% ipython --no-banner

In [1]: import numpy as np

In [2]: np.set_printoptions(suppress=True, linewidth=200)

In [3]: E = np.array([[-7, -5, 1, 5, 6],
   ...:     [6, 2, -1, -6, -8],
   ...:     [5, -9, -4, 3, 1],
   ...:     [-7, 4, 6, -6, 5]])

In [4]: print(np.round(np.linalg.norm(E, 1), 3), round(np.linalg.norm(E, np.inf), 3))
25.0 28.0

In [5]: round(np.linalg.norm(E[0], 1), 3), round(float(np.linalg.norm(E[0], np.inf)), 3)
Out[5]: (np.float64(24.0), 7.0)

In [6]: np.round(np.linalg.norm(E[0] - E[3]), 3)
Out[6]: np.float64(15.1)

In [7]: K = np.loadtxt("x.csv", delimiter=",")

In [8]: K.round(3)
Out[8]: 
array([[ 1.   ,  0.   ,  0.   ,  0.   ,  0.   ,  0.   ,  0.   ,  0.   ,  0.   ,  0.   ,  0.   ,  0.   ],
       [ 0.   ,  1.   ,  0.   ,  0.   ,  0.   ,  0.   ,  0.   ,  0.   ,  0.   ,  0.   ,  0.   ,  0.   ],
       [ 0.   ,  0.   ,  1.   ,  0.   ,  0.   ,  0.   ,  0.   ,  0.   ,  0.   ,  0.   ,  0.   ,  0.   ],
       [ 0.   ,  0.   ,  0.   ,  0.809,  0.   ,  0.   ,  0.588,  0.   ,  0.   ,  0.   ,  0.   ,  0.   ],
       [ 0.   ,  0.   ,  0.   ,  0.   ,  1.   ,  0.   ,  0.   ,  0.   ,  0.   ,  0.   ,  0.   ,  0.   ],
       [ 0.   ,  0.   ,  0.   ,  0.   ,  0.   ,  1.   ,  0.   ,  0.   ,  0.   ,  0.   ,  0.   ,  0.   ],
       [ 0.   ,  0.   ,  0.   , -0.588,  0.   ,  0.   ,  0.809,  0.   ,  0.   ,  0.   ,  0.   ,  0.   ],
       [ 0.   ,  0.   ,  0.   ,  0.   ,  0.   ,  0.   ,  0.   ,  1.   ,  0.   ,  0.   ,  0.   ,  0.   ],
       [ 0.   ,  0.   ,  0.   ,  0.   ,  0.   ,  0.   ,  0.   ,  0.   ,  1.   ,  0.   ,  0.   ,  0.   ],
       [ 0.   ,  0.   ,  0.   ,  0.   ,  0.   ,  0.   ,  0.   ,  0.   ,  0.   ,  1.   ,  0.   ,  0.   ],
       [ 0.   ,  0.   ,  0.   ,  0.   ,  0.   ,  0.   ,  0.   ,  0.   ,  0.   ,  0.   ,  1.   ,  0.   ],
       [ 0.   ,  0.   ,  0.   ,  0.   ,  0.   ,  0.   ,  0.   ,  0.   ,  0.   ,  0.   ,  0.   ,  1.   ]])

In [9]: rng = np.random.default_rng(561853)

In [10]: z = rng.permutation(12)

In [11]: z
Out[11]: array([ 4,  5,  0, 10,  9,  7,  1,  2,  3,  6, 11,  8])

In [12]: Y = K[z][:, z]

In [13]: Y.round(3)
Out[13]: 
array([[ 1.   ,  0.   ,  0.   ,  0.   ,  0.   ,  0.   ,  0.   ,  0.   ,  0.   ,  0.   ,  0.   ,  0.   ],
       [ 0.   ,  1.   ,  0.   ,  0.   ,  0.   ,  0.   ,  0.   ,  0.   ,  0.   ,  0.   ,  0.   ,  0.   ],
       [ 0.   ,  0.   ,  1.   ,  0.   ,  0.   ,  0.   ,  0.   ,  0.   ,  0.   ,  0.   ,  0.   ,  0.   ],
       [ 0.   ,  0.   ,  0.   ,  1.   ,  0.   ,  0.   ,  0.   ,  0.   ,  0.   ,  0.   ,  0.   ,  0.   ],
       [ 0.   ,  0.   ,  0.   ,  0.   ,  1.   ,  0.   ,  0.   ,  0.   ,  0.   ,  0.   ,  0.   ,  0.   ],
       [ 0.   ,  0.   ,  0.   ,  0.   ,  0.   ,  1.   ,  0.   ,  0.   ,  0.   ,  0.   ,  0.   ,  0.   ],
       [ 0.   ,  0.   ,  0.   ,  0.   ,  0.   ,  0.   ,  1.   ,  0.   ,  0.   ,  0.   ,  0.   ,  0.   ],
       [ 0.   ,  0.   ,  0.   ,  0.   ,  0.   ,  0.   ,  0.   ,  1.   ,  0.   ,  0.   ,  0.   ,  0.   ],
       [ 0.   ,  0.   ,  0.   ,  0.   ,  0.   ,  0.   ,  0.   ,  0.   ,  0.809,  0.588,  0.   ,  0.   ],
       [ 0.   ,  0.   ,  0.   ,  0.   ,  0.   ,  0.   ,  0.   ,  0.   , -0.588,  0.809,  0.   ,  0.   ],
       [ 0.   ,  0.   ,  0.   ,  0.   ,  0.   ,  0.   ,  0.   ,  0.   ,  0.   ,  0.   ,  1.   ,  0.   ],
       [ 0.   ,  0.   ,  0.   ,  0.   ,  0.   ,  0.   ,  0.   ,  0.   ,  0.   ,  0.   ,  0.   ,  1.   ]])

In [14]: np.round(np.linalg.det(Y), 3), np.round(np.linalg.det(K[z]), 3)
Out[14]: (np.float64(1.0), np.float64(1.0))

In [15]: np.allclose(Y, K)
Out[15]: False

In [16]: np.round(np.sort(np.abs(np.linalg.eigvals(Y))), 3)
Out[16]: array([1., 1., 1., 1., 1., 1., 1., 1., 1., 1., 1., 1.])
